>>> import numpy as np
>>> np.set_printoptions(precision=2, suppress=True, linewidth=160)
>>> J = np.load("w.npy")
>>> J
array([[ 3, -1, -1, -1,  0,  3, -1],
       [ 0,  0,  0,  0,  0,  0,  0],
       [ 3, -1, -1, -1,  0,  3, -1],
       [ 1,  1, -8,  1, -4,  3, -1],
       [-3,  3, -2,  3,  1, -5, -1],
       [ 2, -2, -4, -2,  0,  3, -1],
       [ 0,  0, -2,  2, -1,  3, -2],
       [ 3, -3, -1,  0,  0,  0,  0],
       [-2,  1, -4,  4,  0,  4, -2],
       [ 2, -2, -2,  4, -2,  1,  4],
       [ 0,  0, -9, -2, -3,  0,  1],
       [-1, -1, -5,  1, -1,  3, -2],
       [-2,  3, -5,  1, -1,  0, -4],
       [ 2, -1,  0,  3,  1,  1,  0],
       [-1, -1, -3, -1,  0,  0,  0],
       [-1,  0, -8,  2, -2, -2,  2],
       [ 2, -3, -6, -1, -3,  3,  3],
       [-1, -1, -3, -1,  0,  0,  0],
       [-2, -1, -2,  3,  1, -2,  1],
       [ 2, -3, -8,  1, -4,  6,  1],
       [ 3, -4, -5,  3, -4,  3,  2],
       [ 1,  2, -4, -2,  0,  0, -3],
       [ 2, -3, -6, -1, -3,  3,  3],
       [ 0,  0,  0,  0,  0,  0,  0],
       [-1,  2, -1,  5,  0,  4, -2],
       [-1,  2,  1,  3,  1,  1,  0],
       [-1,  2,  1,  3,  1,  1,  0],
       [ 0,  0, -2,  2, -1,  3, -2],
       [ 3, -3, -1,  0,  0,  0,  0],
       [-1, -3, -5,  2, -1,  0, -1],
       [-3,  5, -2,  2,  1, -2, -2],
       [ 1,  0, -4, -1,  0, -3, -2],
       [-1, -1, -3, -1,  0,  0,  0],
       [-2, -1, -2,  3,  1, -2,  1],
       [ 0, -2, -2,  3, -1,  0, -1],
       [ 3, -1, -3,  1, -1,  6, -3],
       [ 3, -4, -3,  1, -3,  0,  4],
       [ 3, -1, -3,  1, -1,  6, -3],
       [ 0,  0, -2,  2, -1,  3, -2]])
>>> lab = J[:, 2] > np.median(J[:, 2])
>>> u = J[lab].mean(axis=0) - J[~lab].mean(axis=0)
>>> lab.astype(int)
array([1, 1, 1, 0, 1, 0, 1, 1, 0, 1, 0, 0, 0, 1, 0, 0, 0, 0, 1, 0, 0, 0, 0, 1, 1, 1, 1, 1, 1, 0, 1, 0, 0, 1, 1, 0, 0, 0, 1])
>>> np.argsort(-np.abs(u).round(6), kind="stable")
array([2, 4, 3, 5, 1, 0, 6])
>>> ((J - J.mean(axis=0)) @ u > 0).astype(int)
array([1, 1, 1, 0, 1, 0, 1, 1, 1, 1, 0, 0, 0, 1, 0, 0, 0, 0, 1, 0, 0, 0, 0, 1, 1, 1, 1, 1, 1, 0, 1, 0, 0, 1, 1, 0, 0, 0, 1])
>>> np.round((((J - J.mean(axis=0)) @ u > 0) == lab).mean(), 2)
np.float64(0.97)
>>> hat = J @ np.linalg.solve(J.T @ J, J.T)
>>> np.linalg.matrix_rank(np.eye(39) - hat)
np.int64(32)
>>> np.trace(hat)
np.float64(7.0)
>>> np.allclose(hat @ hat, hat)
True
>>> W0 = np.arange(20).reshape(5, 4) + 5
>>> W0
array([[ 5,  6,  7,  8],
       [ 9, 10, 11, 12],
       [13, 14, 15, 16],
       [17, 18, 19, 20],
       [21, 22, 23, 24]])
>>> M2 = np.array([[-7, 3], [3, -2], [-9, -7], [-8, 9]])
>>> np.einsum("ik,kj->ij", W0, M2)
array([[-144,   26],
       [-228,   38],
       [-312,   50],
       [-396,   62],
       [-480,   74]])
>>> np.linalg.matrix_rank(W0 @ M2)
np.int64(2)
>>> np.linalg.matrix_rank(np.vstack([W0, M2.T]))
np.int64(4)
>>> np.einsum("ij,ij->i", W0, W0)
array([ 174,  446,  846, 1374, 2030])
>>> np.einsum("ij->j", W0)
array([65, 70, 75, 80])
>>> u, r1 = W0[4], W0[0]
>>> u @ u
np.int64(2030)
>>> p = (u @ r1) / (u @ u) * u
>>> round(np.linalg.norm(u + r1) ** 2 + np.linalg.norm(u - r1) ** 2, 2)
np.float64(4408.0)
>>> np.outer(u, r1)
array([[105, 126, 147, 168],
       [110, 132, 154, 176],
       [115, 138, 161, 184],
       [120, 144, 168, 192]])
>>> p
array([6.1 , 6.39, 6.68, 6.98])
>>> K = np.load("layer5.npy")
>>> K
array([[0, 1, 2, 2, 1],
       [2, 2, 2, 2, 2],
       [2, 1, 0, 0, 0],
       [0, 1, 2, 0, 2],
       [2, 0, 0, 1, 0]])
>>> round(float(np.linalg.eigvals(K).sum().real), 2)
2.0
>>> np.einsum("ij,ji->", K, K)
np.int64(32)
>>> np.linalg.eigvals(K)
array([ 5.35+0.j  , -1.87+1.26j, -1.87-1.26j,  0.19+0.51j,  0.19-0.51j])
>>> U, sigma, Vh = np.linalg.svd(K, full_matrices=False)
>>> np.allclose(U * sigma @ Vh, K)
True
>>> np.round(np.sqrt((sigma ** 2).sum()), 2), round(float(np.linalg.norm(K)), 2)
(np.float64(7.0), 7.0)
>>> np.round(Vh @ Vh.T, 2) + 0
array([[1., 0., 0., 0., 0.],
       [0., 1., 0., 0., 0.],
       [0., 0., 1., 0., 0.],
       [0., 0., 0., 1., 0.],
       [0., 0., 0., 0., 1.]])
>>> sigma / sigma[0]
array([1.  , 0.51, 0.28, 0.12, 0.06])
>>> np.abs(U[:, 0]).round(6).argmax()
np.int64(1)
>>> np.round(U.T @ K @ Vh.T, 2) + 0
array([[6.02, 0.  , 0.  , 0.  , 0.  ],
       [0.  , 3.05, 0.  , 0.  , 0.  ],
       [0.  , 0.  , 1.69, 0.  , 0.  ],
       [0.  , 0.  , 0.  , 0.7 , 0.  ],
       [0.  , 0.  , 0.  , 0.  , 0.37]])
>>> u = np.array([-1, 0, 0])
>>> np.cross(K[0, :3], K[3, :3])
array([0, 0, 0])
>>> np.correlate(K[0], K[3], "full")
array([0, 2, 4, 6, 7, 6, 4, 1, 0])
>>> X = np.loadtxt("case17.csv", delimiter=",")
>>> X
array([[ 0.88,  0.42,  0.25,  0.64],
       [ 0.04,  0.13, -0.2 , -0.14],
       [-0.41, -0.2 ,  0.17, -0.59],
       [-0.6 , -0.3 ,  0.08, -0.64],
       [-0.89,  0.36, -0.49, -0.48],
       [ 1.35,  0.18,  0.44,  1.13],
       [ 0.03,  0.35,  0.16,  0.25],
       [ 0.74,  0.19,  0.41,  0.57],
       [-1.05,  1.02, -0.39, -0.29],
       [-0.11, -0.43,  0.66,  0.17]])
>>> d = np.linalg.norm(X[:, None] - X[None], axis=-1)
>>> np.linalg.norm(X, axis=1)
array([1.19, 0.28, 0.76, 0.93, 1.18, 1.82, 0.46, 1.04, 1.54, 0.81])
>>> (d + 1e9 * np.eye(10)).round(6).argmin(axis=1)
array([7, 6, 3, 2, 8, 0, 1, 0, 4, 6])
>>> np.unravel_index(d.round(6).argmax(), d.shape)
(np.int64(5), np.int64(8))
>>> d[8]
array([2.32, 1.43, 1.52, 1.51, 0.71, 3.03, 1.49, 2.3 , 0.  , 2.07])
>>> X.shape
(10, 4)
>>> np.round(np.linalg.norm(X), 2)
np.float64(3.46)
>>> np.abs(X).max()
np.float64(1.35)
>>> np.unravel_index(np.abs(X).argmax(), X.shape)
(np.int64(5), np.int64(0))
>>> cen = X - X.mean(axis=1)
Traceback (most recent call last):
  File "<python-input-54>", line 1, in <module>
    cen = X - X.mean(axis=1)
          ~~^~~~~~~~~~~~~~~~
ValueError: operands could not be broadcast together with shapes (10,4) (10,) 
>>> cen = X - X.mean(axis=0)
>>> U, sigma, Vh = np.linalg.svd(cen, full_matrices=False)
>>> np.linalg.matrix_rank(cen)
np.int64(4)
>>> np.abs(Vh[-1])
array([0.28, 0.49, 0.55, 0.62])
>>> np.searchsorted(np.cumsum(sigma ** 2) / (sigma ** 2).sum(), 0.9) + 1
np.int64(2)
>>> lab = X[:, 2] > np.median(X[:, 2])
>>> u = X[lab].mean(axis=0) - X[~lab].mean(axis=0)
>>> np.argsort(-np.abs(u).round(6), kind="stable")
array([0, 3, 2, 1])
>>> u
array([ 0.98, -0.28,  0.55,  0.64])
>>> (((X - X.mean(axis=0)) @ u > 0) == lab).mean()
np.float64(0.8)
>>> cen = (X - X.mean(axis=0)) / X.std(axis=0)
>>> cen.std(axis=0)
array([1., 1., 1., 1.])
>>> c = np.linalg.lstsq(np.delete(cen, 3, axis=1), cen[:, 3])[0]
>>> np.abs(c).argmax()
np.int64(0)
>>> np.round(1 - np.var(cen[:, 3] - np.delete(cen, 3, axis=1) @ c), 2)
np.float64(0.94)
>>> M2 = np.array([[1, 1], [1, -1]])
>>> rng = np.random.default_rng(7199)
>>> F = np.kron(M2, np.kron(M2, M2))[rng.permutation(8)][:5]
>>> F
array([[ 1, -1,  1, -1,  1, -1,  1, -1],
       [ 1,  1,  1,  1,  1,  1,  1,  1],
       [ 1,  1, -1, -1,  1,  1, -1, -1],
       [ 1,  1, -1, -1, -1, -1,  1,  1],
       [ 1, -1,  1, -1, -1,  1, -1,  1]])
>>> T = np.stack([F, -2 * F, F[::-1]])
>>> np.linalg.matrix_rank(T.reshape(3, -1))
np.int64(2)
>>> T.shape
(3, 5, 8)
>>> np.linalg.norm(T, axis=(1, 2))
array([ 6.32, 12.65,  6.32])
>>> (T @ F.T).shape
(3, 5, 5)
>>> np.linalg.matrix_rank(T)
array([5, 5, 5])
>>> T.sum(axis=0)
array([[ 0,  0,  0,  0, -2,  2, -2,  2],
       [ 0,  0, -2, -2, -2, -2,  0,  0],
       [ 0,  0,  0,  0,  0,  0,  0,  0],
       [ 0,  0,  2,  2,  2,  2,  0,  0],
       [ 0,  0,  0,  0,  2, -2,  2, -2]])
>>> x = np.array([-1, 1, 1, 3, -3, 1, -2, -1])
>>> np.einsum("ij,j->i", F, x)
array([-9, -1, -3, -5,  1])
>>> F @ np.ones(8)
array([0., 8., 0., 0., 0.])
>>> F @ np.eye(8)[4]
array([ 1.,  1.,  1., -1., -1.])
>>> (F @ x).argmax()
np.int64(4)
>>> np.sign((F @ x).round(6))
array([-1, -1, -1, -1,  1])
>>> feats = np.load("arr.npy")
>>> feats
array([[-2,  1, -2,  1, -2,  1],
       [ 0,  2,  0,  2,  0,  2],
       [-1, -2, -1, -2, -1, -2],
       [-2,  1, -2,  1, -2,  1],
       [ 0,  2,  0,  2,  0,  2],
       [-1, -2, -1, -2, -1, -2]])
>>> np.argsort(-np.linalg.norm(feats, axis=0).round(6), kind="stable")[:3]
array([1, 3, 5])
>>> [round(float(x), 2) for x in np.linalg.svd(feats, compute_uv=False)[:3]]
[7.35, 5.48, 0.0]
>>> M2 = feats / np.linalg.norm(feats, axis=1, keepdims=True)
>>> G = M2 @ M2.T
>>> (np.abs(G) > 0.9).astype(int)
array([[1, 0, 0, 1, 0, 0],
       [0, 1, 0, 0, 1, 0],
       [0, 0, 1, 0, 0, 1],
       [1, 0, 0, 1, 0, 0],
       [0, 1, 0, 0, 1, 0],
       [0, 0, 1, 0, 0, 1]])
>>> np.argwhere(np.triu(np.abs(G) > 0.95, 1))
array([[0, 3],
       [1, 4],
       [2, 5]])
>>> np.round(np.degrees(np.arccos(np.clip(G[4, 5], -1, 1))), 2)
np.float64(153.43)
>>> (G - 2 * np.eye(6)).round(6).argmax(axis=1)
array([3, 4, 5, 0, 1, 2])
>>> G.round(2) + 0
array([[ 1.  ,  0.45,  0.  ,  1.  ,  0.45,  0.  ],
       [ 0.45,  1.  , -0.89,  0.45,  1.  , -0.89],
       [ 0.  , -0.89,  1.  ,  0.  , -0.89,  1.  ],
       [ 1.  ,  0.45,  0.  ,  1.  ,  0.45,  0.  ],
       [ 0.45,  1.  , -0.89,  0.45,  1.  , -0.89],
       [ 0.  , -0.89,  1.  ,  0.  , -0.89,  1.  ]])
